>>> import numpy as np
>>> np.set_printoptions(precision=3, suppress=True, linewidth=160, legacy="1.25")
>>> A = np.loadtxt("block12.csv", delimiter=",")
>>> A
array([[0., 0., 0., 0., 0., 1., 0.],
       [0., 0., 0., 0., 1., 0., 0.],
       [1., 0., 0., 0., 0., 0., 0.],
       [0., 0., 0., 1., 0., 0., 0.],
       [0., 0., 0., 0., 0., 0., 1.],
       [0., 1., 0., 0., 0., 0., 0.],
       [0., 0., 1., 0., 0., 0., 0.]])
>>> # splits into 2 blocks
>>> x = np.array([2, 0, 4, 4, 3, 4, 6])
>>> target = A @ x
>>> b, lr = np.zeros(7), 1 / np.linalg.norm(A, 2) ** 2
>>> for i in range(3):
...     b -= lr * A.T @ (A @ b - target)
...     if i % 1 == 0: print(i, round(np.linalg.norm(A @ b - target), 3))
... 
0 0.0
1 0.0
2 0.0
>>> np.round(np.linalg.cond(A), 3)
1.0
>>> q, Rm = np.linalg.qr(A)
>>> print(Rm)
[[-1.  0.  0.  0.  0.  0.  0.]
 [ 0. -1.  0.  0.  0.  0.  0.]
 [ 0.  0. -1.  0.  0.  0.  0.]
 [ 0.  0.  0.  1.  0.  0.  0.]
 [ 0.  0.  0.  0. -1.  0.  0.]
 [ 0.  0.  0.  0.  0. -1.  0.]
 [ 0.  0.  0.  0.  0.  0. -1.]]
>>> q.T @ q
array([[1., 0., 0., 0., 0., 0., 0.],
       [0., 1., 0., 0., 0., 0., 0.],
       [0., 0., 1., 0., 0., 0., 0.],
       [0., 0., 0., 1., 0., 0., 0.],
       [0., 0., 0., 0., 1., 0., 0.],
       [0., 0., 0., 0., 0., 1., 0.],
       [0., 0., 0., 0., 0., 0., 1.]])
>>> np.trace(q @ q.T)
7.0
>>> np.allclose(Rm.T @ Rm, A.T @ A)
True
>>> np.round(np.linalg.det(A), 3)
-1.0
>>> np.flatnonzero(np.linalg.matrix_power((A != 0) + (A.T != 0) + np.eye(7), 7)[5])
array([0, 1, 2, 4, 5, 6])
>>> (np.linalg.matrix_power((A != 0) + (A.T != 0) + np.eye(7), 7) > 0).astype(int)
array([[1, 1, 1, 0, 1, 1, 1],
       [1, 1, 1, 0, 1, 1, 1],
       [1, 1, 1, 0, 1, 1, 1],
       [0, 0, 0, 1, 0, 0, 0],
       [1, 1, 1, 0, 1, 1, 1],
       [1, 1, 1, 0, 1, 1, 1],
       [1, 1, 1, 0, 1, 1, 1]])
>>> x = np.array([-5, -1, 5, 3, 4, -3, -5])
>>> [p for p in range(1, 25) if np.allclose(np.linalg.matrix_power(A, p), np.eye(7))]
[6, 12, 18, 24]
>>> 7 - np.linalg.matrix_rank(A - np.eye(7), tol=1e-8)
2
>>> np.sort(np.abs(np.degrees(np.angle(np.linalg.eigvals(A)))))
array([  0.,   0.,  60.,  60., 120., 120., 180.])
>>> np.linalg.inv(A)
array([[0., 0., 1., 0., 0., 0., 0.],
       [0., 0., 0., 0., 0., 1., 0.],
       [0., 0., 0., 0., 0., 0., 1.],
       [0., 0., 0., 1., 0., 0., 0.],
       [0., 1., 0., 0., 0., 0., 0.],
       [1., 0., 0., 0., 0., 0., 0.],
       [0., 0., 0., 0., 1., 0., 0.]])
>>> A.T @ (A @ x)
array([-5., -1.,  5.,  3.,  4., -3., -5.])
